$ ipython --no-banner

In [1]: import numpy as np

In [2]: np.set_printoptions(suppress=True, linewidth=120)

In [3]: W0 = np.array([[0, 1, 1, 1, 0, 0, 0, 0],
   ...:     [1, 0, 0, 0, 0, 1, 1, 0],
   ...:     [1, 0, 0, 0, 0, 0, 0, 1],
   ...:     [1, 0, 0, 0, 0, 1, 1, 0],
   ...:     [0, 0, 0, 0, 0, 1, 1, 1],
   ...:     [0, 1, 0, 1, 1, 0, 1, 0],
   ...:     [0, 1, 0, 1, 1, 1, 0, 1],
   ...:     [0, 0, 1, 0, 1, 0, 1, 0]])

In [4]: U, s, VT = np.linalg.svd(W0)

In [5]: V = VT[:(s > 1e-8).sum()]

In [6]: rng = np.random.default_rng(60)

In [7]: vec = W0[6] + -1 * W0[5] + rng.integers(2) * np.eye(8)[6]

In [8]: vec
Out[8]: array([ 0.,  0.,  0.,  0.,  0.,  1., -1.,  1.])

In [9]: np.round(np.diag(V.T @ V), 2)
Out[9]: array([1. , 0.5, 1. , 0.5, 1. , 1. , 1. , 1. ])

In [10]: np.allclose(V.T @ V @ vec, vec)
Out[10]: True

In [11]: B = W0 / np.sqrt((W0 ** 2).mean(axis=1, keepdims=True))

In [12]: B[3].round(2)
Out[12]: array([1.63, 0.  , 0.  , 0.  , 0.  , 1.63, 1.63, 0.  ])

In [13]: np.linalg.matrix_rank(W0 - W0.mean(axis=1, keepdims=True))
Out[13]: np.int64(6)

In [14]: np.round(np.linalg.norm(B, axis=1), 2)
Out[14]: array([2.83, 2.83, 2.83, 2.83, 2.83, 2.83, 2.83, 2.83])

In [15]: m1 = np.load("dump.npy")

In [16]: m1
Out[16]: 
array([[5, 4, 5, 5, 2, 0, 5, 0, 3],
       [3, 0, 5, 4, 4, 2, 1, 2, 1],
       [2, 5, 0, 1, 0, 4, 3, 0, 4],
       [5, 5, 3, 2, 3, 5, 2, 4, 3],
       [0, 2, 3, 0, 1, 1, 1, 1, 2],
       [3, 5, 1, 4, 2, 1, 3, 0, 1],
       [2, 5, 1, 0, 0, 5, 0, 3, 0],
       [1, 0, 0, 3, 5, 0, 4, 0, 5],
       [5, 0, 5, 5, 1, 4, 0, 1, 2]])

In [17]: labels = rng.permutation(9)

In [18]: labels
Out[18]: array([7, 5, 0, 6, 8, 4, 1, 3, 2])

In [19]: B = m1[labels][:, labels]

In [20]: round(float(np.linalg.det(B)), 2), round(np.linalg.det(m1[labels]), 2)
Out[20]: (-46471.0, np.float64(-46471.0))

In [21]: np.trace(B)
Out[21]: np.int64(11)

In [22]: np.allclose(B, m1)
Out[22]: False

In [23]: np.round(np.sort(np.abs(np.linalg.eigvals(B))), 2)
Out[23]: array([ 0.84,  1.5 ,  2.14,  2.14,  2.9 ,  2.9 ,  5.76,  7.57, 21.97])

In [24]: u = np.array([1, 1, 3, 2, 3, 2, 1, 1, 2])

In [25]: B = m1 + np.outer(u, np.eye(9)[1])

In [26]: round(float(np.linalg.det(B) / np.linalg.det(m1)), 2), round(1 + np.linalg.solve(m1, u)[1], 2)
Out[26]: (2.1, np.float64(2.1))

In [27]: np.linalg.matrix_rank(np.linalg.inv(B) - np.linalg.inv(m1), tol=1e-8)
Out[27]: np.int64(1)

In [28]: C2 = m1.T @ m1

In [29]: (m1 @ m1.T).shape
Out[29]: (9, 9)

In [30]: np.allclose(C2, C2.T)
Out[30]: True

In [31]: C2
Out[31]: 
array([[102,  80,  85,  89,  53,  72,  57,  37,  59],
       [ 80, 120,  51,  55,  35,  77,  62,  37,  56],
       [ 85,  51,  95,  80,  49,  54,  42,  33,  46],
       [ 89,  55,  80,  96,  60,  46,  60,  21,  58],
       [ 53,  35,  49,  60,  60,  30,  47,  22,  50],
       [ 72,  77,  54,  46,  30,  88,  28,  44,  44],
       [ 57,  62,  42,  60,  47,  28,  65,  11,  59],
       [ 37,  37,  33,  21,  22,  44,  11,  31,  18],
       [ 59,  56,  46,  58,  50,  44,  59,  18,  69]])

In [32]: np.trace(C2), (m1 ** 2).sum()
Out[32]: (np.int64(726), np.int64(726))

In [33]: np.round(np.linalg.svd(m1, compute_uv=False) ** 2, 2)
Out[33]: array([506.7 ,  91.48,  66.46,  30.28,  15.38,  11.78,   3.42,   0.42,   0.09])

In [34]: np.round(np.linalg.eigvalsh(C2)[::-1], 2)
Out[34]: array([506.7 ,  91.48,  66.46,  30.28,  15.38,  11.78,   3.42,   0.42,   0.09])

In [35]: u, g = C2[2], C2[6]

In [36]: u @ u
Out[36]: np.int64(35537)

In [37]: u @ g
Out[37]: np.int64(26419)

In [38]: pr = (u @ g) / (u @ u) * u

In [39]: pr.round(2)
Out[39]: array([63.19, 37.91, 70.63, 59.47, 36.43, 40.14, 31.22, 24.53, 34.2 ])

In [40]: np.linalg.matrix_rank(np.outer(u, g))
Out[40]: np.int64(1)

In [41]: O, V = np.linalg.qr(m1[:, :2])[0], np.linalg.qr(m1[:, 2:])[0]

In [42]: s = np.linalg.svd(O.T @ V, compute_uv=False)

In [43]: s.round(2)
Out[43]: array([1.  , 0.95])

In [44]: mat = np.load("a.npy")

In [45]: mat
Out[45]: 
array([[-2,  2, -1,  2, -2, -2, -2,  0, -3,  3, -2, -1, -3,  3],
       [ 3, -2,  2, -1,  2, -2, -2, -2,  0, -3,  3, -2, -1, -3],
       [-3,  3, -2,  2, -1,  2, -2, -2, -2,  0, -3,  3, -2, -1],
       [-1, -3,  3, -2,  2, -1,  2, -2, -2, -2,  0, -3,  3, -2],
       [-2, -1, -3,  3, -2,  2, -1,  2, -2, -2, -2,  0, -3,  3],
       [ 3, -2, -1, -3,  3, -2,  2, -1,  2, -2, -2, -2,  0, -3],
       [-3,  3, -2, -1, -3,  3, -2,  2, -1,  2, -2, -2, -2,  0],
       [ 0, -3,  3, -2, -1, -3,  3, -2,  2, -1,  2, -2, -2, -2],
       [-2,  0, -3,  3, -2, -1, -3,  3, -2,  2, -1,  2, -2, -2],
       [-2, -2,  0, -3,  3, -2, -1, -3,  3, -2,  2, -1,  2, -2],
       [-2, -2, -2,  0, -3,  3, -2, -1, -3,  3, -2,  2, -1,  2],
       [ 2, -2, -2, -2,  0, -3,  3, -2, -1, -3,  3, -2,  2, -1],
       [-1,  2, -2, -2, -2,  0, -3,  3, -2, -1, -3,  3, -2,  2],
       [ 2, -1,  2, -2, -2, -2,  0, -3,  3, -2, -1, -3,  3, -2]])

In [46]: O, Rm = np.linalg.qr(mat)

In [47]: round(abs(Rm[0, 0]), 2), round(float(np.linalg.norm(mat[:, 0])), 2)
Out[47]: (np.float64(8.12), 8.12)

In [48]: np.round(np.abs(np.diag(Rm)), 2)
Out[48]: array([8.12, 7.3 , 6.8 , 6.66, 6.35, 6.09, 5.87, 5.78, 5.63, 5.48, 5.46, 5.46, 5.43, 5.43])

In [49]: np.allclose(Rm.T @ Rm, mat.T @ mat)
Out[49]: True

In [50]: B = mat + rng.integers(-2, 3, (14, 1)) @ rng.integers(-2, 3, (1, 14))

In [51]: B
Out[51]: 
array([[-2,  2, -1,  2, -2, -2, -2,  0, -3,  3, -2, -1, -3,  3],
       [ 3, -2,  1,  0,  1,  0, -2, -1,  0, -4,  4, -4, -1, -5],
       [-3,  3,  0,  0,  1, -2, -2, -4, -2,  2, -5,  7, -2,  3],
       [-1, -3,  5, -4,  4, -5,  2, -4, -2,  0, -2,  1,  3,  2],
       [-2, -1, -1,  1,  0, -2, -1,  0, -2,  0, -4,  4, -3,  7],
       [ 3, -2, -3, -1,  1,  2,  2,  1,  2, -4,  0, -6,  0, -7],
       [-3,  3, -3,  0, -4,  5, -2,  3, -1,  1, -1, -4, -2, -2],
       [ 0, -3,  3, -2, -1, -3,  3, -2,  2, -1,  2, -2, -2, -2],
       [-2,  0, -4,  4, -3,  1, -3,  4, -2,  1,  0,  0, -2, -4],
       [-2, -2,  2, -5,  5, -6, -1, -5,  3,  0,  0,  3,  2,  2],
       [-2, -2, -1, -1, -2,  1, -2, -2, -3,  4, -3,  4, -1,  4],
       [ 2, -2, -2, -2,  0, -3,  3, -2, -1, -3,  3, -2,  2, -1],
       [-1,  2, -4,  0, -4,  4, -3,  5, -2, -3, -1, -1, -2, -2],
       [ 2, -1,  2, -2, -2, -2,  0, -3,  3, -2, -1, -3,  3, -2]])

In [52]: np.round(np.linalg.svd(B - mat, compute_uv=False), 2) + 0
Out[52]: array([22.45,  0.  ,  0.  ,  0.  ,  0.  ,  0.  ,  0.  ,  0.  ,  0.  ,  0.  ,  0.  ,  0.  ,  0.  ,  0.  ])

In [53]: np.linalg.matrix_rank(B - mat, tol=1e-8)
Out[53]: np.int64(1)

In [54]: u, g = mat[11], mat[13]

In [55]: u @ u
Out[55]: np.int64(66)

In [56]: u @ g
Out[56]: np.int64(32)

In [57]: pr = (u @ g) / (u @ u) * u

In [58]: round((g - pr) @ u, 2)
Out[58]: np.float64(-0.0)

In [59]: np.linalg.matrix_rank(np.outer(u, g))
Out[59]: np.int64(1)

In [60]: labels = rng.permutation(14)

In [61]: labels
Out[61]: array([ 6, 10, 11,  1,  0,  3,  4, 13,  2,  9,  7, 12,  5,  8])

In [62]: B = mat[labels][:, labels]

In [63]: np.trace(B)
Out[63]: np.int64(-28)

In [64]: np.round(np.sort(np.abs(np.linalg.eigvals(B))), 2)
Out[64]: array([ 3.99,  3.99,  4.68,  4.68,  4.97,  4.97,  5.04,  5.04,  6.7 ,  6.7 ,  7.42,  7.42,  8.  , 22.  ])

In [65]: np.allclose(B, mat)
Out[65]: False
